$ python3 -q
>>> import numpy as np
>>> np.set_printoptions(precision=2, suppress=True, linewidth=140)
>>> F = np.array([[-9, 0, 0, 0], [0, 5, 0, -8], [0, 0, 6, 0], [0, -4, 0, -3]])
>>> # splits into 3 blocks
>>> F.reshape(-1, 2)
array([[-9,  0],
       [ 0,  0],
       [ 0,  5],
       [ 0, -8],
       [ 0,  0],
       [ 6,  0],
       [ 0, -4],
       [ 0, -3]])
>>> F.reshape(2, -1)
array([[-9,  0,  0,  0,  0,  5,  0, -8],
       [ 0,  0,  6,  0,  0, -4,  0, -3]])
>>> t3 = F.reshape(4, 2, -1)
>>> print(t3.transpose(1, 0, 2))
[[[-9  0]
  [ 0  5]
  [ 0  0]
  [ 0 -4]]

 [[ 0  0]
  [ 0 -8]
  [ 6  0]
  [ 0 -3]]]
>>> np.einsum("ihd,ihd->ih", t3, t3)
array([[81,  0],
       [25, 64],
       [ 0, 36],
       [16,  9]])
>>> t3.sum(axis=1)
array([[-9,  0],
       [ 0, -3],
       [ 6,  0],
       [ 0, -7]])
>>> np.swapaxes(t3, 1, 2)[3]
array([[ 0,  0],
       [-4, -3]])
>>> t3.shape
(4, 2, 2)
>>> t3[:, 0]
array([[-9,  0],
       [ 0,  5],
       [ 0,  0],
       [ 0, -4]])
>>> np.einsum("ihd,jhd->hij", t3, t3).shape
(2, 4, 4)
>>> np.allclose(F @ F.T, F.T @ F)
False
>>> np.trace(F)
np.int64(-1)
>>> print(np.allclose(F, F.T))
False
>>> round(float(np.abs(np.linalg.eigvals(F)).max()), 2)
9.0
>>> np.sort(np.abs(np.linalg.eigvals(F)))
array([5.93, 6.  , 7.93, 9.  ])
>>> print((F - F.T) / 2)
[[ 0.  0.  0.  0.]
 [ 0.  0.  0. -2.]
 [ 0.  0.  0.  0.]
 [ 0.  2.  0.  0.]]
>>> F @ F
array([[ 81,   0,   0,   0],
       [  0,  57,   0, -16],
       [  0,   0,  36,   0],
       [  0,  -8,   0,  41]])
>>> np.round(np.linalg.det(F), 2)
np.float64(2538.0)
>>> P = np.triu(np.array([[-6, -2, 6, 0], [0, -6, 5, -8], [-7, -2, 8, 7], [4, 9, 6, -5]]), 1) + np.eye(4)
>>> out = P @ F @ np.linalg.inv(P)
>>> out
array([[   -9.,   -28.,   230., -1818.],
       [    0.,    37.,  -155.,  1397.],
       [    0.,   -28.,   146., -1267.],
       [    0.,    -4.,    20.,  -175.]])
>>> np.linalg.matrix_rank(out)
np.int64(4)
>>> round(np.linalg.det(out), 2)
np.float64(2538.0)
>>> rng = np.random.default_rng(49)
>>> lab = rng.permutation(4)
>>> print(lab)
[2 3 1 0]
>>> out = F[lab][:, lab]
>>> np.allclose(out, F)
False
>>> np.sort(np.abs(np.linalg.eigvals(out)))
array([5.93, 6.  , 7.93, 9.  ])
>>> q = F.astype(float).copy()
>>> for j in range(4):
...     q[:, j] -= q[:, :j] @ (q[:, :j].T @ q[:, j])
...     q[:, j] /= np.linalg.norm(q[:, j])
... 
>>> np.round(q.T @ q, 2) + 0
array([[1., 0., 0., 0.],
       [0., 1., 0., 0.],
       [0., 0., 1., 0.],
       [0., 0., 0., 1.]])
>>> np.round(q.T @ F, 2) + 0
array([[ 9.  ,  0.  ,  0.  ,  0.  ],
       [ 0.  ,  6.4 ,  0.  , -4.37],
       [ 0.  ,  0.  ,  6.  ,  0.  ],
       [ 0.  ,  0.  ,  0.  ,  7.34]])
>>> W0 = np.array([[51, 35, 52], [35, 38, 35], [52, 35, 55]])
>>> w, vecs = np.linalg.eig(W0)
>>> w
array([131.29,   0.89,  11.81])
>>> print(np.sort(np.linalg.eigvals(W0.T)))
[  0.89  11.81 131.29]
>>> np.round(np.linalg.det(2 * W0), 2), np.round(np.linalg.det(W0), 2)
(np.float64(11104.0), np.float64(1388.0))
>>> np.einsum("ij,ji->", W0, W0)
np.int64(17378)
>>> round(np.linalg.det(W0[::-1]), 2)
np.float64(-1388.0)
>>> print(np.einsum("ii->", W0))
144
